$ python3 -q
>>> import numpy as np
>>> np.set_printoptions(precision=3, suppress=True, linewidth=200, floatmode="fixed")
>>> other = np.array([[0, 1, 0, -1, 1, 2, 2, -1], [2, -2, -2, 0, 0, -2, 0, 1]])
>>> data = np.block([[np.zeros((2, 2)), other], [other.T, np.zeros((8, 8))]])
>>> data
array([[ 0.000,  0.000,  0.000,  1.000,  0.000, -1.000,  1.000,  2.000,  2.000, -1.000],
       [ 0.000,  0.000,  2.000, -2.000, -2.000,  0.000,  0.000, -2.000,  0.000,  1.000],
       [ 0.000,  2.000,  0.000,  0.000,  0.000,  0.000,  0.000,  0.000,  0.000,  0.000],
       [ 1.000, -2.000,  0.000,  0.000,  0.000,  0.000,  0.000,  0.000,  0.000,  0.000],
       [ 0.000, -2.000,  0.000,  0.000,  0.000,  0.000,  0.000,  0.000,  0.000,  0.000],
       [-1.000,  0.000,  0.000,  0.000,  0.000,  0.000,  0.000,  0.000,  0.000,  0.000],
       [ 1.000,  0.000,  0.000,  0.000,  0.000,  0.000,  0.000,  0.000,  0.000,  0.000],
       [ 2.000, -2.000,  0.000,  0.000,  0.000,  0.000,  0.000,  0.000,  0.000,  0.000],
       [ 2.000,  0.000,  0.000,  0.000,  0.000,  0.000,  0.000,  0.000,  0.000,  0.000],
       [-1.000,  1.000,  0.000,  0.000,  0.000,  0.000,  0.000,  0.000,  0.000,  0.000]])
>>> rk = np.linalg.matrix_rank(data)
>>> rk
np.int64(4)
>>> null = np.linalg.svd(data)[2][rk:].T
>>> null.shape
(10, 6)
>>> [int(np.linalg.matrix_rank(data[:, :j + 1])) for j in range(10)]
[1, 2, 3, 4, 4, 4, 4, 4, 4, 4]
>>> np.allclose(data @ null, 0)
True
>>> [int(np.linalg.matrix_rank(np.delete(data, i, axis=0))) for i in range(10)]
[3, 3, 4, 4, 4, 4, 4, 4, 4, 4]
>>> np.round(data @ np.linalg.pinv(data) @ data, 3) + 0
array([[ 0.000,  0.000,  0.000,  1.000,  0.000, -1.000,  1.000,  2.000,  2.000, -1.000],
       [ 0.000,  0.000,  2.000, -2.000, -2.000,  0.000,  0.000, -2.000,  0.000,  1.000],
       [ 0.000,  2.000,  0.000,  0.000,  0.000,  0.000,  0.000,  0.000,  0.000,  0.000],
       [ 1.000, -2.000,  0.000,  0.000,  0.000,  0.000,  0.000,  0.000,  0.000,  0.000],
       [ 0.000, -2.000,  0.000,  0.000,  0.000,  0.000,  0.000,  0.000,  0.000,  0.000],
       [-1.000,  0.000,  0.000,  0.000,  0.000,  0.000,  0.000,  0.000,  0.000,  0.000],
       [ 1.000,  0.000,  0.000,  0.000,  0.000,  0.000,  0.000,  0.000,  0.000,  0.000],
       [ 2.000, -2.000,  0.000,  0.000,  0.000,  0.000,  0.000,  0.000,  0.000,  0.000],
       [ 2.000,  0.000,  0.000,  0.000,  0.000,  0.000,  0.000,  0.000,  0.000,  0.000],
       [-1.000,  1.000,  0.000,  0.000,  0.000,  0.000,  0.000,  0.000,  0.000,  0.000]])
>>> np.abs(np.diag(np.linalg.qr(data)[1])) > 1e-9
array([ True,  True,  True,  True, False, False, False, False, False, False])
>>> np.linalg.lstsq(data[:-1].T, data[-1])[2]
np.int32(4)
>>> vec = np.array([1, 0, 0, 1, 1, 3, 2, 2, 3, 3])
>>> h1 = np.maximum(data @ vec, 0)
>>> data * (h1 > 1e-9)[:, None]
array([[ 0.000,  0.000,  0.000,  1.000,  0.000, -1.000,  1.000,  2.000,  2.000, -1.000],
       [ 0.000,  0.000,  0.000, -0.000, -0.000,  0.000,  0.000, -0.000,  0.000,  0.000],
       [ 0.000,  0.000,  0.000,  0.000,  0.000,  0.000,  0.000,  0.000,  0.000,  0.000],
       [ 1.000, -2.000,  0.000,  0.000,  0.000,  0.000,  0.000,  0.000,  0.000,  0.000],
       [ 0.000, -0.000,  0.000,  0.000,  0.000,  0.000,  0.000,  0.000,  0.000,  0.000],
       [-0.000,  0.000,  0.000,  0.000,  0.000,  0.000,  0.000,  0.000,  0.000,  0.000],
       [ 1.000,  0.000,  0.000,  0.000,  0.000,  0.000,  0.000,  0.000,  0.000,  0.000],
       [ 2.000, -2.000,  0.000,  0.000,  0.000,  0.000,  0.000,  0.000,  0.000,  0.000],
       [ 2.000,  0.000,  0.000,  0.000,  0.000,  0.000,  0.000,  0.000,  0.000,  0.000],
       [-0.000,  0.000,  0.000,  0.000,  0.000,  0.000,  0.000,  0.000,  0.000,  0.000]])
>>> np.maximum(data @ (3 * vec), 0)
array([21.000,  0.000,  0.000,  3.000,  0.000,  0.000,  3.000,  6.000,  6.000,  0.000])
>>> np.tanh(data @ vec)
array([ 1.000, -1.000,  0.000,  0.762,  0.000, -0.762,  0.762,  0.964,  0.964, -0.762])
>>> np.linalg.norm(data, axis=0)
array([3.464, 4.123, 2.000, 2.236, 2.000, 1.000, 1.000, 2.828, 2.000, 1.414])
>>> round(float(np.linalg.norm(data[2], 1)), 3), round(np.linalg.norm(data[2], np.inf), 3)
(2.0, np.float64(2.0))
>>> round(np.linalg.norm(data) ** 2 / np.linalg.norm(data, 2) ** 2, 3)
np.float64(2.644)
>>> gram = data.T @ data
>>> np.round(np.linalg.svd(data, compute_uv=False) ** 2, 3) + 0
array([21.933, 21.933,  7.067,  7.067,  0.000,  0.000,  0.000,  0.000,  0.000,  0.000])
>>> np.linalg.matrix_rank(gram)
np.int64(4)
>>> F = np.array([[3, 4, 5, 6, 7, 8, 9, 10, 11],
...     [12, 13, 14, 15, 16, 17, 18, 19, 20],
...     [21, 22, 23, 24, 25, 26, 27, 28, 29],
...     [30, 31, 32, 33, 34, 35, 36, 37, 38],
...     [39, 40, 41, 42, 43, 44, 45, 46, 47]])
>>> F
array([[ 3,  4,  5,  6,  7,  8,  9, 10, 11],
       [12, 13, 14, 15, 16, 17, 18, 19, 20],
       [21, 22, 23, 24, 25, 26, 27, 28, 29],
       [30, 31, 32, 33, 34, 35, 36, 37, 38],
       [39, 40, 41, 42, 43, 44, 45, 46, 47]])
>>> # null space of dimension 7
>>> Uu, s, VT = np.linalg.svd(F)
>>> s.round(3) + 0
array([188.822,   7.832,   0.000,   0.000,   0.000])
>>> other = Uu[:, :2] @ np.diag(s[:2]) @ VT[:2]
>>> np.linalg.matrix_rank(F, rtol=0.05)
np.int64(1)
>>> np.linalg.matrix_rank(other)
np.int64(2)
>>> J = np.array([[0, 2, 1], [2, 0, 2], [1, 2, 0]])
>>> # symmetric, so the eigenvalues are real
>>> vals, V = np.linalg.eigh(J)
>>> vec = np.array([2, 5, 2])
>>> V * np.maximum(vals, 0) @ V.T
array([[0.990, 1.174, 0.990],
       [1.174, 1.393, 1.174],
       [0.990, 1.174, 0.990]])
>>> np.linalg.eigvalsh(J[1:, 1:])
array([-2.000,  2.000])
>>> round(vec @ J @ vec / (vec @ vec), 3), round(float(vals[0]), 3), round(float(vals[-1]), 3)
(np.float64(2.667), -2.372, 3.372)
>>> (np.sign(V[:, -1].round(6)) == np.sign(V[0, -1].round(6))).astype(int)
array([1, 1, 1])
>>> vec @ J @ vec
np.int64(88)
>>> J @ J
array([[5, 2, 4],
       [2, 8, 2],
       [4, 2, 5]])
>>> np.allclose(J @ J.T, J.T @ J)
True
>>> round(float(np.abs(np.linalg.eigvals(J)).max()), 3)
3.372
>>> (J - J.T) / 2
array([[0.000, 0.000, 0.000],
       [0.000, 0.000, 0.000],
       [0.000, 0.000, 0.000]])
>>> np.allclose(J, J.T)
True
>>> np.round(np.linalg.eigvalsh(J).min(), 3)
np.float64(-2.372)
>>> vals, V = np.linalg.eigh(J)
>>> (vals > 1e-8).sum(), (vals < -1e-8).sum()
(np.int64(1), np.int64(2))
>>> np.round(vals.sum(), 3), np.trace(J)
(np.float64(0.0), np.int64(0))
>>> np.round(V.T @ J @ V, 3) + 0
array([[-2.372,  0.000,  0.000],
       [ 0.000, -1.000,  0.000],
       [ 0.000,  0.000,  3.372]])
>>> np.linalg.eigvalsh(J + -2 * np.eye(3))
array([-4.372, -3.000,  1.372])
>>> np.linalg.svd(J, compute_uv=False)
array([3.372, 2.372, 1.000])
>>> np.unique(vals.round(6) + 0, return_counts=True)[1]
array([1, 1, 1])
>>> np.round(V @ np.diag(vals) @ V.T, 3) + 0
array([[0.000, 2.000, 1.000],
       [2.000, 0.000, 2.000],
       [1.000, 2.000, 0.000]])
>>> np.linalg.eigvalsh(J @ J)
array([ 1.000,  5.628, 11.372])
>>> np.round(V.T @ V, 3) + 0
array([[1.000, 0.000, 0.000],
       [0.000, 1.000, 0.000],
       [0.000, 0.000, 1.000]])
>>> np.abs(V[:, -1]).round(6).argmax()
np.int64(1)
>>> vals
array([-2.372, -1.000,  3.372])
>>> q, V = np.linalg.qr(J[:, :2])[0], np.linalg.qr(J[:, 2:])[0]
>>> s = np.linalg.svd(q.T @ V, compute_uv=False)
>>> np.degrees(np.arccos(s.clip(0, 1)))
array([36.604])
>>> s
array([0.803])
